In [1]: import numpy as np

In [2]: np.set_printoptions(suppress=True, linewidth=140)

In [3]: tidy = lambda a: np.round(a, 3) + 0

In [4]: M2 = np.array([[1, 1], [1, -1]])

In [5]: rng = np.random.default_rng(5380)

In [6]: A = np.kron(M2, np.kron(M2, M2))[rng.permutation(8)][:4]

In [7]: A
Out[7]: 
array([[ 1, -1,  1, -1,  1, -1,  1, -1],
       [ 1,  1,  1,  1, -1, -1, -1, -1],
       [ 1,  1,  1,  1,  1,  1,  1,  1],
       [ 1, -1,  1, -1, -1,  1, -1,  1]])

In [8]: blk = np.stack([A, 5 * A, A[::-1]])

In [9]: blk.shape
Out[9]: (3, 4, 8)

In [10]: np.linalg.matrix_rank(blk.reshape(3, -1))
Out[10]: np.int64(2)

In [11]: w1 = np.array([[3, -1, -3],
    ...:     [-1, 4, -3],
    ...:     [5, -5, 0],
    ...:     [-3, 2, -4],
    ...:     [-5, 0, -3],
    ...:     [4, 5, 4],
    ...:     [1, -4, 0],
    ...:     [4, -4, 1]])

In [12]: c = np.array([0, -2, -1])

In [13]: hid = np.maximum(A @ w1 + c, 0)

In [14]: hid
Out[14]: 
array([[ 0,  0,  0],
       [ 0,  1,  0],
       [ 8,  0,  0],
       [24,  0, 11]])

In [15]: (hid > 0).mean(axis=0)
Out[15]: array([0.5 , 0.25, 0.25])

In [16]: (hid > 0).astype(int)
Out[16]: 
array([[0, 0, 0],
       [0, 1, 0],
       [1, 0, 0],
       [1, 0, 1]])

In [17]: basis = np.array([[3, 1], [0, 2], [2, 2]])

In [18]: hid @ basis
Out[18]: 
array([[ 0,  0],
       [ 0,  2],
       [24,  8],
       [94, 46]])

In [19]: w1 @ basis
Out[19]: 
array([[  3,  -5],
       [ -9,   1],
       [ 15,  -5],
       [-17,  -7],
       [-21, -11],
       [ 20,  22],
       [  3,  -7],
       [ 14,  -2]])
